% python3 -q
>>> import numpy as np
>>> np.set_printoptions(suppress=True, linewidth=120)
>>> tidy = lambda a: np.round(a, 2) + 0
>>> r0 = np.array([2, 0, 2, 2, 0, 2, 0, 1, 2])
>>> g = np.array([-1, -1, -2])
>>> feats = r0[:, None] + g[None, :]
>>> feats
array([[ 1,  1,  0],
       [-1, -1, -2],
       [ 1,  1,  0],
       [ 1,  1,  0],
       [-1, -1, -2],
       [ 1,  1,  0],
       [-1, -1, -2],
       [ 0,  0, -1],
       [ 1,  1,  0]])
>>> left, s, Vt = np.linalg.svd(feats)
>>> np.argmax(s[:-1] / (s[1:] + 1e-6)) + 1
np.int64(2)
>>> tidy(s)
array([4.81, 2.43, 0.  ])
>>> other = left[:, :2] @ np.diag(s[:2]) @ Vt[:2]
>>> tidy(np.linalg.norm(feats - other, 2)), tidy(s[2])
(np.float64(0.0), np.float64(0.0))
>>> tidy(other)
array([[ 1.,  1.,  0.],
       [-1., -1., -2.],
       [ 1.,  1.,  0.],
       [ 1.,  1.,  0.],
       [-1., -1., -2.],
       [ 1.,  1.,  0.],
       [-1., -1., -2.],
       [ 0.,  0., -1.],
       [ 1.,  1.,  0.]])
>>> tidy(np.abs(feats - other).max())
np.float64(0.0)
>>> A = np.array([[1, 3, -3, 3], [0, 2, 5, -5], [4, 5, 2, 0], [-1, -3, 3, -1]])
>>> A
array([[ 1,  3, -3,  3],
       [ 0,  2,  5, -5],
       [ 4,  5,  2,  0],
       [-1, -3,  3, -1]])
>>> print(np.einsum("ii->", A))
4
>>> tidy(np.linalg.det(A.T))
np.float64(126.0)
>>> print(tidy(np.linalg.det(2 * A)), tidy(np.linalg.det(A)))
2016.0 126.0
>>> np.einsum("ij,ji->", A, A)
np.int64(60)
>>> tidy(np.linalg.eigvals(A).sum().real)
np.float64(4.0)
>>> print(np.kron(np.eye(2, dtype=int), A))
[[ 1  3 -3  3  0  0  0  0]
 [ 0  2  5 -5  0  0  0  0]
 [ 4  5  2  0  0  0  0  0]
 [-1 -3  3 -1  0  0  0  0]
 [ 0  0  0  0  1  3 -3  3]
 [ 0  0  0  0  0  2  5 -5]
 [ 0  0  0  0  4  5  2  0]
 [ 0  0  0  0 -1 -3  3 -1]]
>>> def softmax(z):
...     e = np.exp(z - z.max(axis=-1, keepdims=True))
...     return e / e.sum(axis=-1, keepdims=True)
... 
>>> softmax(A).sum(axis=1)
array([1., 1., 1., 1.])
>>> tidy(softmax(10 * A[1]))
array([0., 0., 1., 0.])
>>> tidy(softmax(A[1]))
array([0.01, 0.05, 0.95, 0.  ])
>>> scores = A @ A.T / np.sqrt(4)
>>> softmax(scores).round(6).argmax(axis=1)
array([0, 1, 2, 3])
>>> tidy(softmax(scores)[1] @ A)
array([ 0.,  2.,  5., -5.])
>>> other = np.array([[3, 1, 0], [3, 1, 3]])
>>> Z = np.kron(other, A)
>>> np.linalg.matrix_rank(Z)
np.int64(8)
>>> tidy(np.linalg.norm(Z, 2)), tidy(np.linalg.norm(other, 2) * np.linalg.norm(A, 2))
(np.float64(44.71), np.float64(44.71))
>>> rng = np.random.default_rng(65789)
>>> labels = rng.permutation(4)
>>> other = A[:, labels] * rng.choice([-1, 1], 4)
>>> other
array([[-1, -3, -3,  3],
       [ 0, -2,  5, -5],
       [-4, -5,  0, -2],
       [ 1,  3,  1, -3]])
>>> left, _, Vt = np.linalg.svd(A.T @ other)
>>> tidy(left @ Vt)
array([[-1.,  0.,  0.,  0.],
       [ 0., -1.,  0.,  0.],
       [ 0.,  0.,  0., -1.],
       [ 0.,  0., -1.,  0.]])
>>> labels = rng.permutation(4)
>>> labels
array([1, 2, 3, 0])
>>> other = A[labels][:, labels]
>>> np.trace(other)
np.int64(4)
>>> other
array([[ 2,  5, -5,  0],
       [ 5,  2,  0,  4],
       [-3,  3, -1, -1],
       [ 3, -3,  3,  1]])
>>> J = np.arange(60).reshape(10, 6) + 5
>>> J
array([[ 5,  6,  7,  8,  9, 10],
       [11, 12, 13, 14, 15, 16],
       [17, 18, 19, 20, 21, 22],
       [23, 24, 25, 26, 27, 28],
       [29, 30, 31, 32, 33, 34],
       [35, 36, 37, 38, 39, 40],
       [41, 42, 43, 44, 45, 46],
       [47, 48, 49, 50, 51, 52],
       [53, 54, 55, 56, 57, 58],
       [59, 60, 61, 62, 63, 64]])
>>> # looks like rank 2
>>> other = J + rng.integers(-2, 3, (10, 2)) @ rng.integers(-2, 3, (2, 6))
>>> other
array([[ 7,  4,  4,  7,  6,  7],
       [ 9, 11, 13, 12, 15, 13],
       [19, 17, 17, 20, 19, 21],
       [25, 25, 25, 28, 27, 31],
       [27, 31, 33, 32, 35, 35],
       [39, 38, 37, 42, 39, 46],
       [41, 40, 41, 42, 43, 42],
       [51, 48, 47, 52, 49, 54],
       [53, 56, 57, 58, 59, 62],
       [61, 62, 62, 65, 64, 69]])
>>> np.linalg.matrix_rank(other - J, tol=1e-8)
np.int64(2)
>>> r = np.linalg.matrix_rank(J)
>>> r
np.int64(2)
>>> N = np.linalg.svd(J)[2][r:].T
>>> [int(np.linalg.matrix_rank(np.delete(J, i, axis=0))) for i in range(10)]
[2, 2, 2, 2, 2, 2, 2, 2, 2, 2]
>>> np.linalg.matrix_rank(J.T @ J), np.linalg.matrix_rank(J @ J.T)
(np.int64(2), np.int64(2))
>>> T = np.stack([J, 2 * J, J[::-1]])
>>> np.einsum("bij,cij->bc", T, T)
array([[ 89410, 178820,  53770],
       [178820, 357640, 107540],
       [ 53770, 107540,  89410]])
>>> np.linalg.matrix_rank(T.reshape(3, -1))
np.int64(2)
>>> T.shape
(3, 10, 6)
>>> np.linalg.matrix_rank(T)
array([2, 2, 2])
>>> (T @ J.T).shape
(3, 10, 10)
>>> tidy(J @ np.linalg.pinv(J) @ J)
array([[ 5.,  6.,  7.,  8.,  9., 10.],
       [11., 12., 13., 14., 15., 16.],
       [17., 18., 19., 20., 21., 22.],
       [23., 24., 25., 26., 27., 28.],
       [29., 30., 31., 32., 33., 34.],
       [35., 36., 37., 38., 39., 40.],
       [41., 42., 43., 44., 45., 46.],
       [47., 48., 49., 50., 51., 52.],
       [53., 54., 55., 56., 57., 58.],
       [59., 60., 61., 62., 63., 64.]])
>>> print(np.unique(J.round(6), axis=0).shape)
(10, 6)
>>> q, _ = np.linalg.qr(np.array([[0.1, 0.7, -1.0, -1.1, 0.1, 1.2, -1.7],
...     [-0.6, 0.0, 1.5, -0.2, -1.3, -1.1, -0.6],
...     [1.4, -0.4, 0.2, -0.8, -0.6, 1.4, 1.5],
...     [0.5, -1.2, 0.8, 1.7, -0.4, 1.1, -1.0],
...     [-0.5, -0.9, 0.7, -0.3, -0.1, -1.1, -1.3],
...     [-0.5, 0.9, -0.6, -1.5, 0.3, 1.5, 0.1],
...     [-1.0, 0.4, 1.0, -1.8, -0.7, 1.0, 1.3],
...     [-0.7, -0.6, -0.1, -0.6, 0.8, 0.8, -0.5]]))
>>> m1 = q @ q.T
>>> tidy(m1)
array([[ 0.97, -0.06, -0.01,  0.03,  0.09,  0.07,  0.02, -0.1 ],
       [-0.06,  0.85, -0.03,  0.07,  0.2 ,  0.16,  0.04, -0.22],
       [-0.01, -0.03,  0.99,  0.02,  0.05,  0.04,  0.01, -0.05],
       [ 0.03,  0.07,  0.02,  0.97, -0.09, -0.07, -0.02,  0.1 ],
       [ 0.09,  0.2 ,  0.05, -0.09,  0.73, -0.22, -0.06,  0.3 ],
       [ 0.07,  0.16,  0.04, -0.07, -0.22,  0.83, -0.05,  0.24],
       [ 0.02,  0.04,  0.01, -0.02, -0.06, -0.05,  0.99,  0.06],
       [-0.1 , -0.22, -0.05,  0.1 ,  0.3 ,  0.24,  0.06,  0.67]])
>>> x = np.array([2, -2, -2, 1, -3, 1, -3, -2])
>>> tidy(np.eye(8) - m1)
array([[ 0.03,  0.06,  0.01, -0.03, -0.09, -0.07, -0.02,  0.1 ],
       [ 0.06,  0.15,  0.03, -0.07, -0.2 , -0.16, -0.04,  0.22],
       [ 0.01,  0.03,  0.01, -0.02, -0.05, -0.04, -0.01,  0.05],
       [-0.03, -0.07, -0.02,  0.03,  0.09,  0.07,  0.02, -0.1 ],
       [-0.09, -0.2 , -0.05,  0.09,  0.27,  0.22,  0.06, -0.3 ],
       [-0.07, -0.16, -0.04,  0.07,  0.22,  0.17,  0.05, -0.24],
       [-0.02, -0.04, -0.01,  0.02,  0.06,  0.05,  0.01, -0.06],
       [ 0.1 ,  0.22,  0.05, -0.1 , -0.3 , -0.24, -0.06,  0.33]])
>>> tidy(np.trace(m1))
np.float64(7.0)
>>> tidy(np.linalg.eigvalsh(2 * m1 - np.eye(8)))
array([-1.,  1.,  1.,  1.,  1.,  1.,  1.,  1.])
>>> ang = np.radians(60)
>>> r_ = np.eye(8)
>>> r_[1, 1] = r_[6, 6] = np.cos(ang)
>>> r_[1, 6], r_[6, 1] = -np.sin(ang), np.sin(ang)
>>> tidy(r_)
array([[ 1.  ,  0.  ,  0.  ,  0.  ,  0.  ,  0.  ,  0.  ,  0.  ],
       [ 0.  ,  0.5 ,  0.  ,  0.  ,  0.  ,  0.  , -0.87,  0.  ],
       [ 0.  ,  0.  ,  1.  ,  0.  ,  0.  ,  0.  ,  0.  ,  0.  ],
       [ 0.  ,  0.  ,  0.  ,  1.  ,  0.  ,  0.  ,  0.  ,  0.  ],
       [ 0.  ,  0.  ,  0.  ,  0.  ,  1.  ,  0.  ,  0.  ,  0.  ],
       [ 0.  ,  0.  ,  0.  ,  0.  ,  0.  ,  1.  ,  0.  ,  0.  ],
       [ 0.  ,  0.87,  0.  ,  0.  ,  0.  ,  0.  ,  0.5 ,  0.  ],
       [ 0.  ,  0.  ,  0.  ,  0.  ,  0.  ,  0.  ,  0.  ,  1.  ]])
>>> other = m1 @ r_.T
>>> tidy(other)
array([[ 0.97, -0.05, -0.01,  0.03,  0.09,  0.07, -0.05, -0.1 ],
       [-0.06,  0.39, -0.03,  0.07,  0.2 ,  0.16,  0.76, -0.22],
       [-0.01, -0.03,  0.99,  0.02,  0.05,  0.04, -0.02, -0.05],
       [ 0.03,  0.05,  0.02,  0.97, -0.09, -0.07,  0.05,  0.1 ],
       [ 0.09,  0.15,  0.05, -0.09,  0.73, -0.22,  0.14,  0.3 ],
       [ 0.07,  0.12,  0.04, -0.07, -0.22,  0.83,  0.12,  0.24],
       [ 0.02, -0.83,  0.01, -0.02, -0.06, -0.05,  0.53,  0.06],
       [-0.1 , -0.16, -0.05,  0.1 ,  0.3 ,  0.24, -0.16,  0.67]])
>>> tidy(np.abs(other - m1).max(axis=0))
array([0.  , 0.88, 0.  , 0.  , 0.  , 0.  , 0.72, 0.  ])
>>> tidy(np.linalg.det(r_)), np.trace(r_)
(np.float64(1.0), np.float64(7.0))
>>> print(np.allclose(np.linalg.norm(m1, axis=1), np.linalg.norm(other, axis=1)))
True
>>> tidy(np.linalg.svd(m1, compute_uv=False)), tidy(np.linalg.svd(other, compute_uv=False))
(array([1., 1., 1., 1., 1., 1., 1., 0.]), array([1., 1., 1., 1., 1., 1., 1., 0.]))
>>> left, s, Vt = np.linalg.svd(other)
>>> evecs = Vt[:(s > 1e-8).sum()]
>>> x = other[1] + 3 * other[4] + rng.integers(2) * np.eye(8)[5]
>>> print(tidy(x))
[ 0.2   0.84  0.1  -0.21  2.39 -0.49  1.19  0.67]
>>> tidy(evecs.T @ evecs)
array([[ 0.97, -0.05, -0.01,  0.03,  0.09,  0.07, -0.05, -0.1 ],
       [-0.05,  0.92, -0.03,  0.05,  0.15,  0.12, -0.08, -0.16],
       [-0.01, -0.03,  0.99,  0.02,  0.05,  0.04, -0.02, -0.05],
       [ 0.03,  0.05,  0.02,  0.97, -0.09, -0.07,  0.05,  0.1 ],
       [ 0.09,  0.15,  0.05, -0.09,  0.73, -0.22,  0.14,  0.3 ],
       [ 0.07,  0.12,  0.04, -0.07, -0.22,  0.83,  0.12,  0.24],
       [-0.05, -0.08, -0.02,  0.05,  0.14,  0.12,  0.92, -0.16],
       [-0.1 , -0.16, -0.05,  0.1 ,  0.3 ,  0.24, -0.16,  0.67]])
>>> np.allclose(evecs.T @ evecs @ x, x)
True
